$ python3 -q
>>> import numpy as np
>>> np.set_printoptions(suppress=True, linewidth=100)
>>> u = np.array([0, 2, 3]) + 0.5
>>> K = np.outer(u, u) / (u @ u)
>>> K.round(3)
array([[0.013, 0.067, 0.093],
       [0.067, 0.333, 0.467],
       [0.093, 0.467, 0.653]])
>>> Uu, sigma, Vt = np.linalg.svd(K)
>>> np.argmax(sigma[:-1] / (sigma[1:] + 1e-6)) + 1
np.int64(1)
>>> sigma.round(3) + 0
array([1., 0., 0.])
>>> out = Uu[:, :1] @ np.diag(sigma[:1]) @ Vt[:1]
>>> round(float(np.linalg.norm(K - out, 2)), 3), round(sigma[1], 3)
(0.0, np.float64(0.0))
>>> np.linalg.matrix_rank(K, rtol=0.05)
np.int64(1)
>>> E = np.load("a.npy")
>>> E
array([[9, 8, 4],
       [8, 9, 2],
       [4, 2, 4]])
>>> q = E.astype(float).copy()
>>> for j in range(3):
...     q[:, j] -= q[:, :j] @ (q[:, :j].T @ q[:, j])
...     q[:, j] /= np.linalg.norm(q[:, j])
... 
>>> q.round(3)
array([[ 0.709, -0.212, -0.672],
       [ 0.63 ,  0.617,  0.471],
       [ 0.315, -0.758,  0.571]])
>>> np.round(q.T @ E, 3) + 0
array([[12.689, 11.979,  5.359],
       [ 0.   ,  2.345, -2.644],
       [ 0.   ,  0.   ,  0.538]])
>>> np.round(q.T @ q, 3) + 0
array([[1., 0., 0.],
       [0., 1., 0.],
       [0., 0., 1.]])
>>> print(round(np.log10(np.linalg.cond(E))))
2
>>> print(np.round(np.abs(np.linalg.svd(E)[2][-1]), 3))
[0.704 0.538 0.464]
>>> round(np.linalg.norm(E, 2) / np.linalg.norm(E), 3)
np.float64(0.982)
>>> Lm = np.linalg.cholesky(E)
>>> np.round(E / np.sqrt(np.outer(np.diag(E), np.diag(E))), 3)
array([[1.   , 0.889, 0.667],
       [0.889, 1.   , 0.333],
       [0.667, 0.333, 1.   ]])
>>> np.round(np.diag(Lm) ** 2, 3)
array([9.   , 1.889, 0.941])
>>> np.round(Lm @ Lm.T, 3)
array([[9., 8., 4.],
       [8., 9., 2.],
       [4., 2., 4.]])
>>> out = np.linalg.inv(E)
>>> (np.abs(out) > 1e-9).astype(int)
array([[1, 1, 1],
       [1, 1, 1],
       [1, 1, 1]])
>>> print(out.round(3))
[[ 2.    -1.5   -1.25 ]
 [-1.5    1.25   0.875]
 [-1.25   0.875  1.062]]
>>> print(np.round(np.linalg.inv(out), 3))
[[9. 8. 4.]
 [8. 9. 2.]
 [4. 2. 4.]]
>>> feats = np.load("case11.npy")
>>> feats
array([[1, 1, 2, 0],
       [1, 2, 0, 1],
       [2, 0, 9, 0],
       [0, 1, 0, 5]])
>>> evals, V = np.linalg.eigh(feats)
>>> x = np.array([4, 3, 1, 3])
>>> np.round(V * np.abs(evals) @ V.T, 3) + 0
array([[1., 1., 2., 0.],
       [1., 2., 0., 1.],
       [2., 0., 9., 0.],
       [0., 1., 0., 5.]])
>>> np.abs(feats).sum(axis=1).max(), round(float(np.abs(evals).max()), 3)
(np.int64(11), 9.48)
